% ipython --no-banner

In [1]: import numpy as np

In [2]: np.set_printoptions(suppress=True, linewidth=140)

In [3]: data = np.load("run4.npy")

In [4]: data
Out[4]: 
array([[ -2.,  -4.,  -1.,   1.],
       [ -4.,  -2.,  -2.,   2.],
       [  4.,   2.,   2.,  -2.],
       [-14., -16.,  -7.,   7.]])

In [5]: np.round(data @ np.linalg.pinv(data) @ data, 2)
Out[5]: 
array([[ -2.,  -4.,  -1.,   1.],
       [ -4.,  -2.,  -2.,   2.],
       [  4.,   2.,   2.,  -2.],
       [-14., -16.,  -7.,   7.]])

In [6]: print(np.unique(data.round(6), axis=0).shape)
(4, 4)

In [7]: data.reshape(-1, 2)
Out[7]: 
array([[ -2.,  -4.],
       [ -1.,   1.],
       [ -4.,  -2.],
       [ -2.,   2.],
       [  4.,   2.],
       [  2.,  -2.],
       [-14., -16.],
       [ -7.,   7.]])

In [8]: data.ravel(order="F")
Out[8]: array([ -2.,  -4.,   4., -14.,  -4.,  -2.,   2., -16.,  -1.,  -2.,   2.,  -7.,   1.,   2.,  -2.,   7.])

In [9]: print(data.reshape(2, -1))
[[ -2.  -4.  -1.   1.  -4.  -2.  -2.   2.]
 [  4.   2.   2.  -2. -14. -16.  -7.   7.]]

In [10]: t3 = data.reshape(4, 2, -1)

In [11]: t3.transpose(1, 0, 2)
Out[11]: 
array([[[ -2.,  -4.],
        [ -4.,  -2.],
        [  4.,   2.],
        [-14., -16.]],

       [[ -1.,   1.],
        [ -2.,   2.],
        [  2.,  -2.],
        [ -7.,   7.]]])

In [12]: np.einsum("ihd,jhd->hij", t3, t3).shape
Out[12]: (2, 4, 4)

In [13]: t3[:, 0]
Out[13]: 
array([[ -2.,  -4.],
       [ -4.,  -2.],
       [  4.,   2.],
       [-14., -16.]])

In [14]: A2 = np.array([[3, 1, 1], [2, -2, 2], [-3, 1, -2], [-2, 2, 2]])

In [15]: np.linalg.matrix_rank(np.vstack([data, A2.T]))
Out[15]: np.int64(4)

In [16]: data @ A2
Out[16]: 
array([[-13.,   7.,  -6.],
       [-14.,   2.,   0.],
       [ 14.,  -2.,   0.],
       [-67.,  25., -18.]])

In [17]: np.einsum("ij,ij->i", data, data)
Out[17]: array([ 22.,  28.,  28., 550.])

In [18]: print(np.einsum("ik,kj->ji", data, A2))
[[-13. -14.  14. -67.]
 [  7.   2.  -2.  25.]
 [ -6.   0.   0. -18.]]

In [19]: A2.T @ data.T
Out[19]: 
array([[-13., -14.,  14., -67.],
       [  7.,   2.,  -2.,  25.],
       [ -6.,   0.,   0., -18.]])

In [20]: np.einsum("ij->j", data)
Out[20]: array([-16., -20.,  -8.,   8.])

In [21]: np.linalg.matrix_rank(data @ A2)
Out[21]: np.int64(2)

In [22]: def softmax(z):
    ...:     e = np.exp(z - z.max(axis=-1, keepdims=True))
    ...:     return e / e.sum(axis=-1, keepdims=True)
    ...: 

In [23]: print(np.round(softmax(data[1]), 2) + 0)
[0.   0.02 0.02 0.96]

In [24]: np.round(softmax(10 * data[1]), 2) + 0
Out[24]: array([0., 0., 0., 1.])

In [25]: att = data @ data.T / np.sqrt(4)

In [26]: np.round(softmax(att + np.triu(np.full(att.shape, -np.inf), 1)), 2) + 0
Out[26]: 
array([[1.  , 0.  , 0.  , 0.  ],
       [0.02, 0.98, 0.  , 0.  ],
       [0.  , 0.  , 1.  , 0.  ],
       [0.  , 0.  , 0.  , 1.  ]])

In [27]: softmax(att).round(6).argmax(axis=1)
Out[27]: array([3, 3, 2, 3])

In [28]: softmax(att)[1] @ data
Out[28]: array([-14., -16.,  -7.,   7.])

In [29]: print(np.einsum("ij,ji->", data, data))
13.0

In [30]: np.round(np.linalg.det(data[::-1]), 2)
Out[30]: np.float64(-0.0)

In [31]: np.einsum("ii->", data)
Out[31]: np.float64(5.0)

In [32]: np.round(np.linalg.eigvals(data), 2) + 0
Out[32]: array([3., 2., 0., 0.])

In [33]: F = np.load("dump.npy")

In [34]: print(F)
[[-0.5 -0.4  0.2 -0.4  1.1  0.4]
 [ 0.3 -2.5  0.8  0.2 -2.3 -1.6]
 [ 0.6  0.3 -0.3 -0.2 -0.3 -0.5]
 [24.   0.  10.  18.  -4.  26. ]
 [-0.1  0.4  1.3  1.4  1.8  0.1]
 [ 0.6 -0.6 -0.8 -0.9  1.1  0.4]
 [ 1.3 -0.5 -1.2 -0.4 -1.1  2. ]
 [ 2.   0.4 -0.7 -0.9  2.  -0.3]
 [ 0.7 -0.3 -1.6  0.3 -1.6  0.7]
 [ 0.5  0.9  0.7 -2.  -0.6 -1.5]
 [-1.6 -0.2  1.3  0.3 -0.8 -0.3]
 [-0.3  0.7  0.3  1.2  1.6  0.3]
 [ 1.8 -1.5 -1.   0.7 -0.3  0. ]
 [-0.3 -0.2 -1.8  0.  -1.2  0.5]]

In [35]: x0 = np.array([0, 2, -1, 0, 0, 0])

In [36]: rhs = F @ x0

In [37]: print(np.round(np.linalg.solve(F.T @ F, F.T @ rhs), 2) + 0)
[ 0.  2. -1.  0.  0.  0.]

In [38]: print(np.round(np.linalg.pinv(F) @ F, 2) + 0)
[[1. 0. 0. 0. 0. 0.]
 [0. 1. 0. 0. 0. 0.]
 [0. 0. 1. 0. 0. 0.]
 [0. 0. 0. 1. 0. 0.]
 [0. 0. 0. 0. 1. 0.]
 [0. 0. 0. 0. 0. 1.]]

In [39]: rhs.round(2)
Out[39]: array([ -1. ,  -5.8,   0.9, -10. ,  -0.5,  -0.4,   0.2,   1.5,   1. ,   1.1,  -1.7,   1.1,  -2. ,   1.4])

In [40]: rng = np.random.default_rng(9312)

In [41]: rhs = rhs + 0.02 * rng.normal(size=14)

In [42]: rhs.round(2)
Out[42]: array([-1.  , -5.81,  0.88, -9.96, -0.49, -0.39,  0.2 ,  1.49,  0.99,  1.08, -1.67,  1.12, -2.  ,  1.42])

In [43]: c, *_ = np.linalg.lstsq(F, rhs)

In [44]: np.round(np.linalg.norm(rhs - F @ c), 2)
Out[44]: np.float64(0.03)

In [45]: A2 = np.array([[-3, 6, -1], [-8, -9, -8], [5, -5, -7]])

In [46]: W0 = A2 - A2.T

In [47]: W0
Out[47]: 
array([[  0,  14,  -6],
       [-14,   0,  -3],
       [  6,   3,   0]])

In [48]: proj = np.triu(np.array([[3, -1, 1], [0, -2, -1], [-2, -2, 2]]), 1) + np.eye(3)

In [49]: A2 = proj @ W0 @ np.linalg.inv(proj)

In [50]: np.trace(A2), np.trace(W0)
Out[50]: (np.float64(0.0), np.int64(0))

In [51]: A2
Out[51]: 
array([[ 20.,  37.,  14.],
       [-20., -23.,  -6.],
       [  6.,   9.,   3.]])

In [52]: np.allclose(A2[:-1].T @ np.linalg.lstsq(A2[:-1].T, A2[-1])[0], A2[-1])
Out[52]: True

In [53]: np.round(A2 @ np.linalg.pinv(A2) @ A2, 2)
Out[53]: 
array([[ 20.,  37.,  14.],
       [-20., -23.,  -6.],
       [  6.,   9.,   3.]])

In [54]: np.abs(np.diag(np.linalg.qr(A2)[1])) > 1e-9
Out[54]: array([ True,  True, False])

In [55]: np.linalg.lstsq(A2[:-1].T, A2[-1])[2]
Out[55]: np.int32(2)

In [56]: np.allclose(W0[:-1].T @ np.linalg.lstsq(W0[:-1].T, W0[-1])[0], W0[-1])
Out[56]: True

In [57]: np.round(W0 @ np.linalg.pinv(W0) @ W0, 2) + 0
Out[57]: 
array([[  0.,  14.,  -6.],
       [-14.,   0.,  -3.],
       [  6.,   3.,   0.]])

In [58]: np.unique(W0.round(6), axis=0).shape
Out[58]: (3, 3)

In [59]: left, s, Vt = np.linalg.svd(W0)

In [60]: np.argmax(s[:-1] / (s[1:] + 1e-6)) + 1
Out[60]: np.int64(2)

In [61]: A2 = left[:, :2] @ np.diag(s[:2]) @ Vt[:2]

In [62]: round(float(np.linalg.norm(W0 - A2) / np.linalg.norm(W0)), 2)
Out[62]: 0.0

In [63]: np.linalg.matrix_rank(W0, rtol=0.05)
Out[63]: np.int64(2)

In [64]: print(np.linalg.matrix_rank(data, rtol=0.1))
2

In [65]: np.argsort(-np.linalg.norm(data, axis=0).round(6), kind="stable")[:3]
Out[65]: array([1, 0, 2])

In [66]: m1 = np.array([[0.5, 0.25, 0.0, 0.25, 0.0, 0.0],
    ...:     [0.0, 1.0, 0.0, 0.0, 0.0, 0.0],
    ...:     [0.25, 0.25, 0.5, 0.0, 0.0, 0.0],
    ...:     [0.0, 0.25, 0.25, 0.25, 0.25, 0.0],
    ...:     [0.0, 0.0, 0.5, 0.0, 0.5, 0.0],
    ...:     [0.0, 0.0, 0.0, 0.0, 0.33, 0.67]])

In [67]: m1
Out[67]: 
array([[0.5 , 0.25, 0.  , 0.25, 0.  , 0.  ],
       [0.  , 1.  , 0.  , 0.  , 0.  , 0.  ],
       [0.25, 0.25, 0.5 , 0.  , 0.  , 0.  ],
       [0.  , 0.25, 0.25, 0.25, 0.25, 0.  ],
       [0.  , 0.  , 0.5 , 0.  , 0.5 , 0.  ],
       [0.  , 0.  , 0.  , 0.  , 0.33, 0.67]])

In [68]: np.round(np.linalg.norm(m1, 1), 2), round(float(np.linalg.norm(m1, np.inf)), 2)
Out[68]: (np.float64(1.75), 1.0)

In [69]: Q, R = np.linalg.qr(m1)

In [70]: print(R.round(2))
[[-0.56 -0.34 -0.22 -0.22  0.    0.  ]
 [ 0.   -1.04 -0.11 -0.05 -0.06  0.  ]
 [ 0.    0.   -0.71 -0.01 -0.43  0.  ]
 [ 0.    0.    0.   -0.27 -0.2   0.  ]
 [ 0.    0.    0.    0.   -0.43 -0.51]
 [ 0.    0.    0.    0.    0.    0.44]]

In [71]: print(np.round(abs(R[0, 0]), 2), round(np.linalg.norm(m1[:, 0]), 2))
0.56 0.56

In [72]: np.round(Q @ R, 2) + 0
Out[72]: 
array([[0.5 , 0.25, 0.  , 0.25, 0.  , 0.  ],
       [0.  , 1.  , 0.  , 0.  , 0.  , 0.  ],
       [0.25, 0.25, 0.5 , 0.  , 0.  , 0.  ],
       [0.  , 0.25, 0.25, 0.25, 0.25, 0.  ],
       [0.  , 0.  , 0.5 , 0.  , 0.5 , 0.  ],
       [0.  , 0.  , 0.  , 0.  , 0.33, 0.67]])

In [73]: round(float(np.trace(Q @ Q.T)), 2)
Out[73]: 6.0

In [74]: round(float(np.linalg.norm(m1)), 2)
Out[74]: 1.75

In [75]: print(m1.sum(axis=0))
[0.75 1.75 1.25 0.5  1.08 0.67]

In [76]: m1.sum(axis=1)
Out[76]: array([1., 1., 1., 1., 1., 1.])

In [77]: np.count_nonzero(m1)
Out[77]: np.int64(15)

In [78]: np.round(np.abs(np.linalg.eigvals(m1)).max(), 2)
Out[78]: np.float64(1.0)

In [79]: np.round(np.linalg.matrix_power(m1, 3), 2)
Out[79]: 
array([[0.14, 0.56, 0.11, 0.11, 0.08, 0.  ],
       [0.  , 1.  , 0.  , 0.  , 0.  , 0.  ],
       [0.19, 0.58, 0.14, 0.08, 0.02, 0.  ],
       [0.11, 0.48, 0.27, 0.03, 0.11, 0.  ],
       [0.19, 0.28, 0.38, 0.03, 0.12, 0.  ],
       [0.04, 0.04, 0.28, 0.  , 0.34, 0.3 ]])

In [80]: print(np.round((m1 + m1.T) / 2, 2))
[[0.5  0.12 0.12 0.12 0.   0.  ]
 [0.12 1.   0.12 0.12 0.   0.  ]
 [0.12 0.12 0.5  0.12 0.25 0.  ]
 [0.12 0.12 0.12 0.25 0.12 0.  ]
 [0.   0.   0.25 0.12 0.5  0.16]
 [0.   0.   0.   0.   0.16 0.67]]

In [81]: np.round(np.linalg.matrix_power(m1, 2), 2)
Out[81]: 
array([[0.25, 0.44, 0.06, 0.19, 0.06, 0.  ],
       [0.  , 1.  , 0.  , 0.  , 0.  , 0.  ],
       [0.25, 0.44, 0.25, 0.06, 0.  , 0.  ],
       [0.06, 0.38, 0.31, 0.06, 0.19, 0.  ],
       [0.12, 0.12, 0.5 , 0.  , 0.25, 0.  ],
       [0.  , 0.  , 0.16, 0.  , 0.39, 0.45]])

In [82]: np.round(np.sort(np.abs(np.linalg.eigvals(m1)))[::-1], 2)
Out[82]: array([1.  , 0.78, 0.67, 0.48, 0.48, 0.17])

In [83]: print(m1.sum(axis=1))
[1. 1. 1. 1. 1. 1.]

In [84]: p = np.eye(6)[0]

In [85]: for _ in range(3):
    ...:     p = p @ m1
    ...:     print(p.round(2))
    ...: 
[0.5  0.25 0.   0.25 0.   0.  ]
[0.25 0.44 0.06 0.19 0.06 0.  ]
[0.14 0.56 0.11 0.11 0.08 0.  ]
